In [1]: import numpy as np

In [2]: import numpy.linalg as la

In [3]: np.set_printoptions(precision=3, suppress=True, linewidth=120)

In [4]: F = np.load("data.npy")

In [5]: F
Out[5]: 
array([[ 1,  0, -5,  0, 12],
       [-2, -6, -2,  0,  6],
       [-1, -3, -1,  0,  3],
       [ 1,  2, -1,  0,  2]])

In [6]: other = F / np.sqrt((F ** 2).mean(axis=1, keepdims=True))

In [7]: la.matrix_rank(F - F.mean(axis=1, keepdims=True))
Out[7]: np.int64(2)

In [8]: other[2]
Out[8]: array([-0.5, -1.5, -0.5,  0. ,  1.5])

In [9]: la.norm(other, axis=1)
Out[9]: array([2.236, 2.236, 2.236, 2.236])

In [10]: la.matrix_rank(other) == la.matrix_rank(F)
Out[10]: np.True_

In [11]: def softmax(z):
    ...:     e = np.exp(z - z.max(axis=-1, keepdims=True))
    ...:     return e / e.sum(axis=-1, keepdims=True)
    ...: 

In [12]: np.round(softmax(10 * F[0]), 3) + 0
Out[12]: array([0., 0., 0., 0., 1.])

In [13]: np.round(softmax(F[0] + -1), 3) + 0
Out[13]: array([0., 0., 0., 0., 1.])

In [14]: att = F @ F.T / np.sqrt(5)

In [15]: np.round(softmax(att + np.triu(np.full(att.shape, -np.inf), 1)), 3) + 0
Out[15]: 
array([[1. , 0. , 0. , 0. ],
       [0.5, 0.5, 0. , 0. ],
       [0.5, 0.5, 0. , 0. ],
       [1. , 0. , 0. , 0. ]])

In [16]: np.round(softmax(att), 3) + 0
Out[16]: 
array([[1. , 0. , 0. , 0. ],
       [0.5, 0.5, 0. , 0. ],
       [0.5, 0.5, 0. , 0. ],
       [1. , 0. , 0. , 0. ]])

In [17]: softmax(att).round(6).argmax(axis=1)
Out[17]: array([0, 0, 0, 0])

In [18]: mat = np.load("mat.npy")

In [19]: mat
Out[19]: 
array([[ 0.071, -0.319, -0.444, -0.809,  0.205],
       [-0.214,  0.63 , -0.102, -0.373, -0.638],
       [ 0.071, -0.645,  0.37 , -0.109, -0.656],
       [ 0.286, -0.133, -0.779,  0.417, -0.347],
       [-0.929, -0.26 , -0.222,  0.144,  0.006]])

In [20]: G = mat.T @ mat

In [21]: la.eigvalsh(G)[::-1]
Out[21]: array([1., 1., 1., 1., 1.])

In [22]: np.diag(G)
Out[22]: array([1., 1., 1., 1., 1.])

In [23]: other = np.array([[-3, -1], [-3, -3], [-2, 0], [3, 1], [3, 2]])

In [24]: np.einsum("ij->j", mat)
Out[24]: array([-0.714, -0.727, -1.175, -0.73 , -1.43 ])

In [25]: np.vstack([mat, other.T]).shape
Out[25]: (7, 5)

In [26]: mat @ other
Out[26]: 
array([[-0.183,  0.486],
       [-4.079, -3.326],
       [-1.314,  0.443],
       [ 1.309, -0.164],
       [ 4.46 ,  1.866]])

In [27]: la.matrix_rank(mat @ other)
Out[27]: np.int64(2)

In [28]: np.einsum("ik,kj->ij", mat, other)
Out[28]: 
array([[-0.183,  0.486],
       [-4.079, -3.326],
       [-1.314,  0.443],
       [ 1.309, -0.164],
       [ 4.46 ,  1.866]])

In [29]: la.matrix_rank(np.vstack([mat, other.T]))
Out[29]: np.int64(5)
